>>> import numpy as np
>>> np.set_printoptions(precision=1, suppress=True, linewidth=140)
>>> def rnd(a):
...     return np.round(a, 1) + 0
... 
>>> A = np.array([[4.0, 3.0, 3.0, 3.0, 0.0, 0.0, 0.0, 0.0],
...     [3.0, 4.0, 3.0, 3.0, 0.0, 0.0, 0.0, 0.0],
...     [3.0, 3.0, 4.0, 3.0, 0.0, 0.0, 0.0, 0.0],
...     [3.0, 3.0, 3.0, 4.0, 0.0, 0.0, 0.0, 0.0],
...     [0.0, 0.0, 0.0, 0.0, 4.0, 3.0, 3.0, 3.0],
...     [0.0, 0.0, 0.0, 0.0, 3.0, 4.0, 3.0, 3.0],
...     [0.0, 0.0, 0.0, 0.0, 3.0, 3.0, 4.0, 3.0],
...     [0.0, 0.0, 0.0, 0.0, 3.0, 3.0, 3.0, 4.0]])
>>> rnd(np.linalg.det(A))
np.float64(169.0)
>>> A @ A
array([[43., 42., 42., 42.,  0.,  0.,  0.,  0.],
       [42., 43., 42., 42.,  0.,  0.,  0.,  0.],
       [42., 42., 43., 42.,  0.,  0.,  0.,  0.],
       [42., 42., 42., 43.,  0.,  0.,  0.,  0.],
       [ 0.,  0.,  0.,  0., 43., 42., 42., 42.],
       [ 0.,  0.,  0.,  0., 42., 43., 42., 42.],
       [ 0.,  0.,  0.,  0., 42., 42., 43., 42.],
       [ 0.,  0.,  0.,  0., 42., 42., 42., 43.]])
>>> vec = np.array([3, 0, 2, 1, 3, 5, 2, 5])
>>> np.linalg.norm(A @ vec) <= np.linalg.norm(A, 2) * np.linalg.norm(vec) + 1e-9
np.True_
>>> A @ (2 * vec)
array([ 42.,  36.,  40.,  38.,  96., 100.,  94., 100.])
>>> np.linalg.cond(A) > 100
np.False_
>>> rnd(np.linalg.norm(A, 2) / np.linalg.norm(A))
np.float64(0.7)
>>> round(np.log10(np.linalg.cond(A)))
1
>>> O, r_ = np.linalg.qr(A)
>>> rnd(r_)
array([[-6.6, -6.4, -6.4, -6.4,  0. ,  0. ,  0. ,  0. ],
       [ 0. , -1.4, -0.7, -0.7,  0. ,  0. ,  0. ,  0. ],
       [ 0. ,  0. , -1.2, -0.4,  0. ,  0. ,  0. ,  0. ],
       [ 0. ,  0. ,  0. ,  1.2,  0. ,  0. ,  0. ,  0. ],
       [ 0. ,  0. ,  0. ,  0. , -6.6, -6.4, -6.4, -6.4],
       [ 0. ,  0. ,  0. ,  0. ,  0. , -1.4, -0.7, -0.7],
       [ 0. ,  0. ,  0. ,  0. ,  0. ,  0. , -1.2, -0.4],
       [ 0. ,  0. ,  0. ,  0. ,  0. ,  0. ,  0. ,  1.2]])
>>> O.shape, r_.shape
((8, 8), (8, 8))
>>> rnd(O @ r_)
array([[4., 3., 3., 3., 0., 0., 0., 0.],
       [3., 4., 3., 3., 0., 0., 0., 0.],
       [3., 3., 4., 3., 0., 0., 0., 0.],
       [3., 3., 3., 4., 0., 0., 0., 0.],
       [0., 0., 0., 0., 4., 3., 3., 3.],
       [0., 0., 0., 0., 3., 4., 3., 3.],
       [0., 0., 0., 0., 3., 3., 4., 3.],
       [0., 0., 0., 0., 3., 3., 3., 4.]])
>>> rnd(O.T @ O)
array([[1., 0., 0., 0., 0., 0., 0., 0.],
       [0., 1., 0., 0., 0., 0., 0., 0.],
       [0., 0., 1., 0., 0., 0., 0., 0.],
       [0., 0., 0., 1., 0., 0., 0., 0.],
       [0., 0., 0., 0., 1., 0., 0., 0.],
       [0., 0., 0., 0., 0., 1., 0., 0.],
       [0., 0., 0., 0., 0., 0., 1., 0.],
       [0., 0., 0., 0., 0., 0., 0., 1.]])
>>> np.allclose(r_.T @ r_, A.T @ A)
True
>>> rng = np.random.default_rng(774)
>>> labels = rng.permutation(8)
>>> labels
array([6, 2, 3, 5, 1, 4, 0, 7])
>>> out = A[labels][:, labels]
>>> out
array([[4., 0., 0., 3., 0., 3., 0., 3.],
       [0., 4., 3., 0., 3., 0., 3., 0.],
       [0., 3., 4., 0., 3., 0., 3., 0.],
       [3., 0., 0., 4., 0., 3., 0., 3.],
       [0., 3., 3., 0., 4., 0., 3., 0.],
       [3., 0., 0., 3., 0., 4., 0., 3.],
       [0., 3., 3., 0., 3., 0., 4., 0.],
       [3., 0., 0., 3., 0., 3., 0., 4.]])
>>> rnd(np.sort(np.abs(np.linalg.eigvals(out))))
array([ 1.,  1.,  1.,  1.,  1.,  1., 13., 13.])
>>> np.diag(out)
array([4., 4., 4., 4., 4., 4., 4., 4.])
>>> ang = np.deg2rad(36)
>>> arr = np.eye(12)
>>> arr[np.ix_([0, 3], [0, 3])] = [[np.cos(ang), -np.sin(ang)], [np.sin(ang), np.cos(ang)]]
>>> rnd(arr)
array([[ 0.8,  0. ,  0. , -0.6,  0. ,  0. ,  0. ,  0. ,  0. ,  0. ,  0. ,  0. ],
       [ 0. ,  1. ,  0. ,  0. ,  0. ,  0. ,  0. ,  0. ,  0. ,  0. ,  0. ,  0. ],
       [ 0. ,  0. ,  1. ,  0. ,  0. ,  0. ,  0. ,  0. ,  0. ,  0. ,  0. ,  0. ],
       [ 0.6,  0. ,  0. ,  0.8,  0. ,  0. ,  0. ,  0. ,  0. ,  0. ,  0. ,  0. ],
       [ 0. ,  0. ,  0. ,  0. ,  1. ,  0. ,  0. ,  0. ,  0. ,  0. ,  0. ,  0. ],
       [ 0. ,  0. ,  0. ,  0. ,  0. ,  1. ,  0. ,  0. ,  0. ,  0. ,  0. ,  0. ],
       [ 0. ,  0. ,  0. ,  0. ,  0. ,  0. ,  1. ,  0. ,  0. ,  0. ,  0. ,  0. ],
       [ 0. ,  0. ,  0. ,  0. ,  0. ,  0. ,  0. ,  1. ,  0. ,  0. ,  0. ,  0. ],
       [ 0. ,  0. ,  0. ,  0. ,  0. ,  0. ,  0. ,  0. ,  1. ,  0. ,  0. ,  0. ],
       [ 0. ,  0. ,  0. ,  0. ,  0. ,  0. ,  0. ,  0. ,  0. ,  1. ,  0. ,  0. ],
       [ 0. ,  0. ,  0. ,  0. ,  0. ,  0. ,  0. ,  0. ,  0. ,  0. ,  1. ,  0. ],
       [ 0. ,  0. ,  0. ,  0. ,  0. ,  0. ,  0. ,  0. ,  0. ,  0. ,  0. ,  1. ]])
>>> (np.linalg.matrix_power((arr != 0) + (arr.T != 0) + np.eye(12), 12) > 0).astype(int)
array([[1, 0, 0, 1, 0, 0, 0, 0, 0, 0, 0, 0],
       [0, 1, 0, 0, 0, 0, 0, 0, 0, 0, 0, 0],
       [0, 0, 1, 0, 0, 0, 0, 0, 0, 0, 0, 0],
       [1, 0, 0, 1, 0, 0, 0, 0, 0, 0, 0, 0],
       [0, 0, 0, 0, 1, 0, 0, 0, 0, 0, 0, 0],
       [0, 0, 0, 0, 0, 1, 0, 0, 0, 0, 0, 0],
       [0, 0, 0, 0, 0, 0, 1, 0, 0, 0, 0, 0],
       [0, 0, 0, 0, 0, 0, 0, 1, 0, 0, 0, 0],
       [0, 0, 0, 0, 0, 0, 0, 0, 1, 0, 0, 0],
       [0, 0, 0, 0, 0, 0, 0, 0, 0, 1, 0, 0],
       [0, 0, 0, 0, 0, 0, 0, 0, 0, 0, 1, 0],
       [0, 0, 0, 0, 0, 0, 0, 0, 0, 0, 0, 1]])
>>> (arr != 0).astype(int)
array([[1, 0, 0, 1, 0, 0, 0, 0, 0, 0, 0, 0],
       [0, 1, 0, 0, 0, 0, 0, 0, 0, 0, 0, 0],
       [0, 0, 1, 0, 0, 0, 0, 0, 0, 0, 0, 0],
       [1, 0, 0, 1, 0, 0, 0, 0, 0, 0, 0, 0],
       [0, 0, 0, 0, 1, 0, 0, 0, 0, 0, 0, 0],
       [0, 0, 0, 0, 0, 1, 0, 0, 0, 0, 0, 0],
       [0, 0, 0, 0, 0, 0, 1, 0, 0, 0, 0, 0],
       [0, 0, 0, 0, 0, 0, 0, 1, 0, 0, 0, 0],
       [0, 0, 0, 0, 0, 0, 0, 0, 1, 0, 0, 0],
       [0, 0, 0, 0, 0, 0, 0, 0, 0, 1, 0, 0],
       [0, 0, 0, 0, 0, 0, 0, 0, 0, 0, 1, 0],
       [0, 0, 0, 0, 0, 0, 0, 0, 0, 0, 0, 1]])
